$ ipython --no-banner

In [1]: import numpy as np

In [2]: import numpy.linalg as la

In [3]: np.set_printoptions(suppress=True, linewidth=140)

In [4]: M = np.loadtxt("run18.csv", delimiter=",")

In [5]: M
Out[5]: 
array([[5., 0., 0.],
       [0., 5., 4.],
       [0., 4., 5.]])

In [6]: rng = np.random.default_rng(870514)

In [7]: Y = M + rng.integers(-2, 3, (3, 2)) @ rng.integers(-2, 3, (2, 3))

In [8]: Y
Out[8]: 
array([[ 9., -6.,  0.],
       [ 4.,  5.,  4.],
       [ 2.,  7.,  5.]])

In [9]: la.matrix_rank(Y - M, tol=1e-8)
Out[9]: np.int64(2)

In [10]: np.round(la.svd(Y - M, compute_uv=False), 2)
Out[10]: array([7.68, 4.68, 0.  ])

In [11]: print(Y - M)
[[ 4. -6.  0.]
 [ 4.  0.  0.]
 [ 2.  3.  0.]]

In [12]: f, r1 = Y[2], Y[0]

In [13]: print(f @ r1)
-24.0

In [14]: f @ f
Out[14]: np.float64(78.0)

In [15]: p = (f @ r1) / (f @ f) * f

In [16]: round((r1 - p) @ f, 2)
Out[16]: np.float64(0.0)

In [17]: la.matrix_rank(np.outer(f, r1))
Out[17]: np.int64(1)

In [18]: np.outer(f, r1)
Out[18]: 
array([[ 18., -12.,   0.],
       [ 63., -42.,   0.],
       [ 45., -30.,   0.]])

In [19]: np.round(r1 - p, 2)
Out[19]: array([ 9.62, -3.85,  1.54])

In [20]: feats = np.load("m.npy")

In [21]: feats
Out[21]: 
array([[3., 1., 0.],
       [0., 3., 1.],
       [0., 0., 3.]])

In [22]: Q = feats.astype(float).copy()

In [23]: for j in range(3):
    ...:     Q[:, j] -= Q[:, :j] @ (Q[:, :j].T @ Q[:, j])
    ...:     Q[:, j] /= la.norm(Q[:, j])
    ...: 

In [24]: Q.T @ feats
Out[24]: 
array([[3., 1., 0.],
       [0., 3., 1.],
       [0., 0., 3.]])

In [25]: Q, V = la.qr(feats[:, :1])[0], la.qr(feats[:, 1:])[0]

In [26]: sigma = la.svd(Q.T @ V, compute_uv=False)

In [27]: print((sigma > 0.9).sum())
0

In [28]: lab = rng.permutation(3)

In [29]: Y = feats[:, lab] * rng.choice([-1, 1], 3)

In [30]: Y
Out[30]: 
array([[1., 3., 0.],
       [3., 0., 1.],
       [0., 0., 3.]])

In [31]: left, _, VT = la.svd(feats.T @ Y)

In [32]: lab
Out[32]: array([1, 0, 2])

In [33]: np.round(left @ VT, 2) + 0
Out[33]: 
array([[0., 1., 0.],
       [1., 0., 0.],
       [0., 0., 1.]])

In [34]: data = np.array([[12.05, -13.11, 3.89],
    ...:     [-8.16, 9.72, -3.95],
    ...:     [-5.65, 7.32, -3.76],
    ...:     [2.88, -1.41, -1.14],
    ...:     [-14.19, 14.04, -4.05],
    ...:     [-9.57, 10.38, -3.52],
    ...:     [2.48, -1.21, 0.47],
    ...:     [-0.42, -3.08, 2.73],
    ...:     [1.79, -2.48, 1.62],
    ...:     [4.23, -6.3, 2.31],
    ...:     [-3.18, 7.33, -5.27],
    ...:     [-4.89, 2.64, 1.16]])

In [35]: data
Out[35]: 
array([[ 12.05, -13.11,   3.89],
       [ -8.16,   9.72,  -3.95],
       [ -5.65,   7.32,  -3.76],
       [  2.88,  -1.41,  -1.14],
       [-14.19,  14.04,  -4.05],
       [ -9.57,  10.38,  -3.52],
       [  2.48,  -1.21,   0.47],
       [ -0.42,  -3.08,   2.73],
       [  1.79,  -2.48,   1.62],
       [  4.23,  -6.3 ,   2.31],
       [ -3.18,   7.33,  -5.27],
       [ -4.89,   2.64,   1.16]])

In [36]: Y = np.c_[data[:, :2] @ np.array([[0, 2], [0, 1]]), np.array([-1, 0, 1, 1, 2, -1, -1, 2, 2, 2, 1, -1])]

In [37]: Y.round(2)
Out[37]: 
array([[  0.  ,  10.99,  -1.  ],
       [  0.  ,  -6.6 ,   0.  ],
       [  0.  ,  -3.98,   1.  ],
       [  0.  ,   4.35,   1.  ],
       [  0.  , -14.34,   2.  ],
       [  0.  ,  -8.76,  -1.  ],
       [  0.  ,   3.75,  -1.  ],
       [  0.  ,  -3.92,   2.  ],
       [  0.  ,   1.1 ,   2.  ],
       [  0.  ,   2.16,   2.  ],
       [  0.  ,   0.97,   1.  ],
       [  0.  ,  -7.14,  -1.  ]])

In [38]: np.round(la.norm(la.qr(data)[0].T @ Y, axis=0) ** 2 / ((Y ** 2).sum(axis=0) + 1e-12), 2)
Out[38]: array([0.  , 1.  , 0.33])

In [39]: np.round(la.lstsq(data, Y[:, 0])[0], 2)
Out[39]: array([0., 0., 0.])

In [40]: la.matrix_rank(Y, rtol=0.1)
Out[40]: np.int64(2)

In [41]: round(la.norm(Y, 2) / la.norm(Y), 2)
Out[41]: np.float64(0.98)

In [42]: Xs = data - data.mean(axis=0)

In [43]: V = la.svd(Xs)[2][:2]

In [44]: Y = Xs - Xs @ V.T @ V

In [45]: np.round(la.norm(Y) / la.norm(Xs), 2)
Out[45]: np.float64(0.03)

In [46]: np.round(Y.std(axis=0), 2)
Out[46]: array([0.15, 0.2 , 0.2 ])

In [47]: F = np.array([[1, -2, 0], [-2, 1, -2], [0, -2, 1]])

In [48]: np.round(la.eigvals(F), 2)
Out[48]: array([ 3.83,  1.  , -1.83])

In [49]: round(float(la.det(F.T)), 2)
Out[49]: -7.0

In [50]: np.round(la.eigvals(F).sum().real, 2)
Out[50]: np.float64(3.0)

In [51]: (F - F.T) / 2
Out[51]: 
array([[0., 0., 0.],
       [0., 0., 0.],
       [0., 0., 0.]])

In [52]: F @ F
Out[52]: 
array([[ 5, -4,  4],
       [-4,  9, -4],
       [ 4, -4,  5]])

In [53]: print(round(np.abs(la.eigvals(F)).max(), 2))
3.83

In [54]: np.allclose(F, F.T)
Out[54]: True

In [55]: np.allclose(F @ F.T, F.T @ F)
Out[55]: True
